>>> import numpy as np
>>> import numpy.linalg as la
>>> np.set_printoptions(precision=4, suppress=True, linewidth=160, legacy="1.25")
>>> mat = np.loadtxt("out12.csv", delimiter=",")
>>> mat
array([[18., 13.,  6., 15., 11.,  5., 13., 15.],
       [13., 15.,  7., 13., 10.,  2., 10., 13.],
       [ 6.,  7.,  8.,  9.,  7.,  2.,  5.,  9.],
       [15., 13.,  9., 23., 13.,  5., 12., 16.],
       [11., 10.,  7., 13., 11.,  3.,  7., 13.],
       [ 5.,  2.,  2.,  5.,  3.,  4.,  5.,  6.],
       [13., 10.,  5., 12.,  7.,  5., 12., 12.],
       [15., 13.,  9., 16., 13.,  6., 12., 23.]])
>>> # symmetric, so the eigenvalues are real
>>> ev, vecs = la.eigh(mat)
>>> (ev > 1e-8).sum(), (ev < -1e-8).sum()
(8, 0)
>>> la.eigvalsh(mat + 5 * np.eye(8))
array([ 5.1663,  5.7692,  7.3091,  8.0581, 11.1748, 12.1849, 13.1101, 91.2274])
>>> round(float(ev.sum()), 4), np.trace(mat)
(114.0, 114.0)
>>> np.round(vecs.T @ vecs, 4) + 0
array([[1., 0., 0., 0., 0., 0., 0., 0.],
       [0., 1., 0., 0., 0., 0., 0., 0.],
       [0., 0., 1., 0., 0., 0., 0., 0.],
       [0., 0., 0., 1., 0., 0., 0., 0.],
       [0., 0., 0., 0., 1., 0., 0., 0.],
       [0., 0., 0., 0., 0., 1., 0., 0.],
       [0., 0., 0., 0., 0., 0., 1., 0.],
       [0., 0., 0., 0., 0., 0., 0., 1.]])
>>> A2 = np.array([[0, 1, -2, -1, 0, 2, 0, 0],
...     [-1, 4, -1, -1, 4, -5, 3, 3],
...     [1, -3, 2, 5, 4, 1, 4, 2],
...     [-5, 4, 4, -1, 4, -5, 2, -4],
...     [-5, 0, 3, 2, 5, 3, -3, 1],
...     [5, -3, 3, 5, 5, -1, 3, 0],
...     [-4, -2, 4, 2, -5, -4, 4, -5],
...     [-2, 3, 5, -1, -1, 0, 4, 2]])
>>> E = A2 - A2.T
>>> E
array([[  0,   2,  -3,   4,   5,  -3,   4,   2],
       [ -2,   0,   2,  -5,   4,  -2,   5,   0],
       [  3,  -2,   0,   1,   1,  -2,   0,  -3],
       [ -4,   5,  -1,   0,   2, -10,   0,  -3],
       [ -5,  -4,  -1,  -2,   0,  -2,   2,   2],
       [  3,   2,   2,  10,   2,   0,   7,   0],
       [ -4,  -5,   0,   0,  -2,  -7,   0,  -9],
       [ -2,   0,   3,   3,  -2,   0,   9,   0]])
>>> A2 = E / np.sqrt((E ** 2).mean(axis=1, keepdims=True))
>>> la.matrix_rank(A2) == la.matrix_rank(E)
True
>>> la.norm(A2, axis=1)
array([2.8284, 2.8284, 2.8284, 2.8284, 2.8284, 2.8284, 2.8284, 2.8284])
>>> la.matrix_rank(E - E.mean(axis=1, keepdims=True))
7
>>> la.matrix_power(E, 2)
array([[ -83,  -20,   -5,  -47,   -5,  -76,   17,  -29],
       [ -20,  -78,    3,  -34,  -32,    9,  -14,  -32],
       [  -5,    3,  -28,   -9,   11,  -17,  -37,    5],
       [ -47,  -34,   -9, -155,  -15,    0,  -84,   -1],
       [  -5,  -32,   11,  -15,  -58,   31,  -36,  -19],
       [ -76,    9,  -17,    0,   31, -170,   26,  -89],
       [  17,  -14,  -37,  -84,  -36,   26, -175,  -12],
       [ -29,  -32,    5,   -1,  -19,  -89,  -12, -107]])
>>> np.sort(np.abs(la.eigvals(E)))
array([ 1.4964,  1.4964,  5.9882,  5.9882, 10.7088, 10.7088, 16.5597, 16.5597])
>>> np.round(np.abs(la.eigvals(E)).max(), 4)
16.5597
>>> r0 = np.array([0, 3, 0, 1, 3, 2, 1, 3])
>>> A2 = E + np.outer(r0, np.eye(8)[7])
>>> la.matrix_rank(A2 - E)
1
>>> rng = np.random.default_rng(941)
>>> idx = rng.permutation(8)
>>> idx
array([7, 1, 2, 0, 6, 3, 4, 5])
>>> A2 = E[idx][:, idx]
>>> np.allclose(A2, E)
False
>>> A2
array([[  0,   0,   3,  -2,   9,   3,  -2,   0],
       [  0,   0,   2,  -2,   5,  -5,   4,  -2],
       [ -3,  -2,   0,   3,   0,   1,   1,  -2],
       [  2,   2,  -3,   0,   4,   4,   5,  -3],
       [ -9,  -5,   0,  -4,   0,   0,  -2,  -7],
       [ -3,   5,  -1,  -4,   0,   0,   2, -10],
       [  2,  -4,  -1,  -5,   2,  -2,   0,  -2],
       [  0,   2,   2,   3,   7,  10,   2,   0]])
>>> idx = rng.permutation(8)
>>> A2 = E[:, idx] * rng.choice([-1, 1], 8)
>>> A2
array([[ 0,  3,  5,  2,  3,  4,  2,  4],
       [-2,  2,  4,  0, -2,  5,  0, -5],
       [ 3,  2,  1, -2,  0,  0, -3,  1],
       [-4, 10,  2,  5,  1,  0, -3,  0],
       [-5,  2,  0, -4,  1,  2,  2, -2],
       [ 3,  0,  2,  2, -2,  7,  0, 10],
       [-4,  7, -2, -5,  0,  0, -9,  0],
       [-2,  0, -2,  0, -3,  9,  0,  3]])
>>> left, _, VT = la.svd(E.T @ A2)
>>> np.round(left @ VT, 4) + 0
array([[ 1.,  0.,  0.,  0.,  0.,  0.,  0.,  0.],
       [ 0.,  0.,  0.,  1.,  0.,  0.,  0.,  0.],
       [ 0.,  0.,  0.,  0., -1.,  0.,  0.,  0.],
       [ 0.,  0.,  0.,  0.,  0.,  0.,  0.,  1.],
       [ 0.,  0.,  1.,  0.,  0.,  0.,  0.,  0.],
       [ 0., -1.,  0.,  0.,  0.,  0.,  0.,  0.],
       [ 0.,  0.,  0.,  0.,  0.,  1.,  0.,  0.],
       [ 0.,  0.,  0.,  0.,  0.,  0.,  1.,  0.]])
>>> np.round(la.lstsq(E, A2)[0], 4) + 0
array([[ 1.,  0.,  0.,  0.,  0.,  0.,  0.,  0.],
       [ 0.,  0.,  0.,  1.,  0.,  0.,  0.,  0.],
       [ 0.,  0.,  0.,  0., -1.,  0.,  0.,  0.],
       [ 0.,  0.,  0.,  0.,  0.,  0.,  0.,  1.],
       [ 0.,  0.,  1.,  0.,  0.,  0.,  0.,  0.],
       [ 0., -1.,  0.,  0.,  0.,  0.,  0.,  0.],
       [ 0.,  0.,  0.,  0.,  0.,  1.,  0.,  0.],
       [ 0.,  0.,  0.,  0.,  0.,  0.,  1.,  0.]])
>>> idx
array([0, 5, 4, 1, 2, 6, 7, 3])
>>> K = np.load("x.npy")
>>> K
array([[ 0.1332, -1.1437,  0.7486,  0.493 ,  0.3533, -0.3276, -2.6995, -1.1276, -0.1153],
       [ 0.7503, -0.971 , -0.2461,  0.0913,  1.0709, -0.4959, -2.6983, -2.0195, -1.0033],
       [-1.6225,  0.2906,  1.1491, -0.5984,  0.0495, -0.6425,  0.3679,  0.5258, -1.1501]])
>>> w1 = np.array([[1, 1],
...     [3, 2],
...     [1, 1],
...     [2, 1],
...     [1, 0],
...     [2, 0],
...     [1, 2],
...     [1, 2],
...     [0, 1]])
>>> beta = np.array([1, 0])
>>> H = np.maximum(K @ w1 + beta, 0)
>>> la.matrix_rank(H)
1
>>> (H > 0).mean(axis=0)
array([0.    , 0.3333])
>>> H
array([[0.    , 0.    ],
       [0.    , 0.    ],
       [0.    , 0.1467]])
>>> cent = np.array([[-1, -3], [0, -5]])
>>> (H @ cent).round(6).argmax(axis=1)
array([0, 0, 0])
>>> w1 @ cent
array([[ -1,  -8],
       [ -3, -19],
       [ -1,  -8],
       [ -2, -11],
       [ -1,  -3],
       [ -2,  -6],
       [ -1, -13],
       [ -1, -13],
       [  0,  -5]])
>>> H @ cent
array([[ 0.    ,  0.    ],
       [ 0.    ,  0.    ],
       [ 0.    , -0.7335]])
>>> t3 = np.stack([K, 3 * K, K[::-1]])
>>> t3.shape
(3, 3, 9)
>>> la.matrix_rank(t3.reshape(3, -1))
2
>>> np.einsum("bij,cij->bc", t3, t3)
array([[ 32.812 ,  98.4359,  12.9158],
       [ 98.4359, 295.3078,  38.7474],
       [ 12.9158,  38.7474,  32.812 ]])
>>> feats = np.load("test15.npy")
>>> feats
array([[ 13.6902, -11.8255, -23.651 ],
       [ 13.2124, -11.3777, -22.7553],
       [ 10.0117,  -8.3997, -16.7994],
       [  9.595 ,  -8.0155, -16.0309],
       [  6.5184,  -5.2151, -10.4303],
       [  5.4677,  -4.2792,  -8.5585],
       [  3.4343,  -2.5191,  -5.0382],
       [  2.1393,  -1.4588,  -2.9176],
       [  1.3229,  -0.8369,  -1.6738],
       [  0.778 ,  -0.4571,  -0.9141],
       [  0.6517,  -0.3748,  -0.7496],
       [  0.5111,  -0.2865,  -0.5729],
       [  0.0072,  -0.0036,  -0.0072],
       [ -0.1522,   0.0732,   0.1465],
       [ -0.389 ,   0.1767,   0.3535],
       [ -0.5848,   0.2561,   0.5123],
       [ -0.6616,   0.2869,   0.5738],
       [ -0.7198,   0.3104,   0.6208],
       [ -0.7942,   0.3409,   0.6819],
       [ -1.1843,   0.5181,   1.0362],
       [ -1.8052,   0.8731,   1.7462],
       [ -1.9144,   0.9435,   1.887 ],
       [ -2.8131,   1.5819,   3.1637],
       [ -3.7464,   2.3151,   4.6301],
       [ -4.8015,   3.1915,   6.3829],
       [ -5.2244,   3.5522,   7.1043],
       [ -5.2354,   3.5615,   7.1231]])
>>> # null space of dimension 1
>>> la.lstsq(feats[:-1].T, feats[-1])[2]
2
>>> np.allclose(feats[:-1].T @ la.lstsq(feats[:-1].T, feats[-1])[0], feats[-1])
True
>>> np.round(np.trace(la.pinv(feats) @ feats), 4)
2.0
>>> feats @ la.pinv(feats) @ feats
array([[ 13.6902, -11.8255, -23.651 ],
       [ 13.2124, -11.3777, -22.7553],
       [ 10.0117,  -8.3997, -16.7994],
       [  9.595 ,  -8.0155, -16.0309],
       [  6.5184,  -5.2151, -10.4303],
       [  5.4677,  -4.2792,  -8.5585],
       [  3.4343,  -2.5191,  -5.0382],
       [  2.1393,  -1.4588,  -2.9176],
       [  1.3229,  -0.8369,  -1.6738],
       [  0.778 ,  -0.4571,  -0.9141],
       [  0.6517,  -0.3748,  -0.7496],
       [  0.5111,  -0.2865,  -0.5729],
       [  0.0072,  -0.0036,  -0.0072],
       [ -0.1522,   0.0732,   0.1465],
       [ -0.389 ,   0.1767,   0.3535],
       [ -0.5848,   0.2561,   0.5123],
       [ -0.6616,   0.2869,   0.5738],
       [ -0.7198,   0.3104,   0.6208],
       [ -0.7942,   0.3409,   0.6819],
       [ -1.1843,   0.5181,   1.0362],
       [ -1.8052,   0.8731,   1.7462],
       [ -1.9144,   0.9435,   1.887 ],
       [ -2.8131,   1.5819,   3.1637],
       [ -3.7464,   2.3151,   4.6301],
       [ -4.8015,   3.1915,   6.3829],
       [ -5.2244,   3.5522,   7.1043],
       [ -5.2354,   3.5615,   7.1231]])
>>> np.unique(feats.round(6), axis=0).shape
(27, 3)
